$ python -q
>>> import numpy as np
>>> np.set_printoptions(precision=2, suppress=True, linewidth=100, legacy="1.25")
>>> Q, _ = np.linalg.qr(np.array([[-0.7, -2.0, -2.0], [-0.7, 0.6, -0.2], [-0.4, -0.8, -0.4]]))
>>> vecs, _ = np.linalg.qr(np.array([[0.8, -0.3, 0.7, -0.3, -0.7],
...     [-0.5, -1.2, -0.6, 0.1, 1.2],
...     [-1.0, 0.1, -0.7, -1.3, 1.4],
...     [-1.3, -1.2, -0.8, 0.0, 0.5],
...     [-0.8, -0.8, -1.1, -1.5, 2.4]]))
>>> sv = 3 * 0.2 ** np.arange(3)
>>> data = Q[:, :3] * sv @ vecs[:3]
>>> data
array([[ 0.84,  0.76,  0.53, -1.56, -0.19],
       [ 0.65,  1.29,  0.4 , -1.3 ,  0.36],
       [ 0.52,  0.57,  0.28, -0.78, -0.1 ]])
>>> blk = np.stack([data, 3 * data, data[::-1]])
>>> blk.shape
(3, 3, 5)
>>> (blk @ data.T).shape
(3, 3, 3)
>>> np.linalg.matrix_rank(blk)
array([3, 3, 3])
>>> np.linalg.norm(blk, axis=(1, 2))
array([3.06, 9.19, 3.06])
>>> np.linalg.matrix_rank(blk.reshape(3, -1))
2
>>> ang = np.radians(60)
>>> Rm = np.eye(5)
>>> Rm[4, 4] = Rm[2, 2] = np.cos(ang)
>>> Rm[4, 2], Rm[2, 4] = -np.sin(ang), np.sin(ang)
>>> Rm
array([[ 1.  ,  0.  ,  0.  ,  0.  ,  0.  ],
       [ 0.  ,  1.  ,  0.  ,  0.  ,  0.  ],
       [ 0.  ,  0.  ,  0.5 ,  0.  ,  0.87],
       [ 0.  ,  0.  ,  0.  ,  1.  ,  0.  ],
       [ 0.  ,  0.  , -0.87,  0.  ,  0.5 ]])
>>> B = data @ Rm.T
>>> round(float(np.linalg.det(Rm)), 2), np.trace(Rm)
(1.0, 4.0)
>>> np.allclose(data @ data.T, B @ B.T)
True
>>> B
array([[ 0.84,  0.76,  0.1 , -1.56, -0.55],
       [ 0.65,  1.29,  0.51, -1.3 , -0.17],
       [ 0.52,  0.57,  0.05, -0.78, -0.29]])
>>> f = np.array([-1, 1, 2])
>>> np.correlate(B[0], B[2], "full")
array([-0.24, -0.87, -0.58,  0.88,  2.25,  0.81, -0.85, -1.12, -0.29])
>>> np.polyval(f, B[0])
array([ 2.14,  2.18,  2.09, -1.98,  1.14])
>>> np.cross(B[0, :3], B[2, :3])
array([-0.02,  0.01,  0.08])
>>> np.array([np.convolve(row, f, "same") for row in B])
array([[ 0.08,  2.33,  3.18, -0.8 , -3.67],
       [-0.64,  2.08,  4.39, -0.11, -2.77],
       [-0.05,  1.55,  1.97, -0.39, -1.86]])
>>> np.convolve(B[0], f)
array([-0.84,  0.08,  2.33,  3.18, -0.8 , -3.67, -1.11])
>>> left, sv, Vh = np.linalg.svd(data, full_matrices=False)
>>> sv
array([3.  , 0.6 , 0.12])
>>> np.round(Vh @ Vh.T, 2) + 0
array([[1., 0., 0.],
       [0., 1., 0.],
       [0., 0., 1.]])
>>> round(float(np.sqrt((sv ** 2).sum())), 2), round(np.linalg.norm(data), 2)
(3.06, 3.06)
>>> np.round(left.T @ left, 2) + 0
array([[1., 0., 0.],
       [0., 1., 0.],
       [0., 0., 1.]])
>>> np.allclose(left * sv @ Vh, data)
True
>>> left.shape, sv.shape, Vh.shape
((3, 3), (3,), (3, 5))
